>>> import numpy as np
>>> import numpy.linalg as la
>>> np.set_printoptions(precision=2, suppress=True, linewidth=120)
>>> J = np.load("a.npy")
>>> J
array([[ -4.19,   2.58,  -3.76,   0.05],
       [-10.63,   3.28,   1.96,   7.2 ],
       [ -6.18,  -0.22,  -2.37,   1.79],
       [  4.12,   0.56, -11.29,  -9.36],
       [ -0.93, -11.6 ,  -8.38,  -5.73],
       [ -6.24,   3.09,  -1.9 ,   2.37],
       [ -8.74,   5.47,   0.58,   5.48],
       [-10.45, -10.55,   0.07,   4.84],
       [  0.86,   0.88,  -8.39,  -5.74],
       [  1.92,   4.46,  -8.87,  -6.34],
       [ -0.71,   6.79,  -6.28,  -3.1 ],
       [-13.34,   3.42,   4.35,  10.19],
       [ -3.36,   1.6 ,  -4.61,  -1.01],
       [ -6.13,   6.42,  -1.58,   2.77],
       [ -6.85,   6.16,  -0.99,   3.52],
       [ -7.92,   4.45,  -0.26,   4.42],
       [  4.94,  -0.41, -12.12, -10.4 ],
       [ -8.01,  -0.04,  -0.75,   3.82],
       [ -1.56,   0.48,  -6.32,  -3.15],
       [ -7.28,  -5.32,  -2.05,   2.19],
       [-14.  ,  11.46,   5.93,  12.16],
       [  5.59,  -3.39, -13.06, -11.58],
       [-13.06,  -2.29,   3.39,   8.99],
       [ -3.53,   9.12,  -3.52,   0.35],
       [ -4.47,   3.81,  -3.36,   0.55]])
>>> try:
...     la.inv(J)
... except la.LinAlgError as e:
...     print(e)
... 
Last 2 dimensions of the array must be square
>>> np.unique(J.round(6), axis=0).shape
(25, 4)
>>> np.round(np.trace(la.pinv(J) @ J), 2)
np.float64(3.0)
>>> np.allclose(J[:-1].T @ la.lstsq(J[:-1].T, J[-1])[0], J[-1])
True
>>> W = np.array([[0, 1, 2], [3, -2, -3], [-3, -1, -3], [-2, 0, 3]])
>>> c = np.array([4, 1, -6])
>>> hid = np.maximum(J @ W + c, 0)
>>> la.matrix_rank(hid)
np.int64(3)
>>> (hid > 0).astype(int)
array([[1, 0, 0],
       [0, 0, 0],
       [1, 0, 0],
       [1, 1, 1],
       [1, 1, 1],
       [1, 0, 0],
       [1, 0, 0],
       [0, 1, 1],
       [1, 1, 1],
       [1, 1, 0],
       [1, 0, 0],
       [0, 0, 0],
       [1, 0, 0],
       [1, 0, 0],
       [1, 0, 0],
       [1, 0, 0],
       [1, 1, 1],
       [0, 0, 0],
       [1, 1, 0],
       [0, 1, 1],
       [0, 0, 0],
       [1, 1, 1],
       [0, 0, 0],
       [1, 0, 0],
       [1, 0, 0]])
>>> cent = np.array([[-5, 1, -9], [0, -2, -8], [-6, 4, -1]])
>>> (hid @ cent).round(6).argmax(axis=1)
array([1, 0, 1, 1, 1, 1, 1, 1, 1, 1, 1, 0, 1, 1, 1, 1, 1, 0, 1, 1, 0, 1, 0, 1, 1])
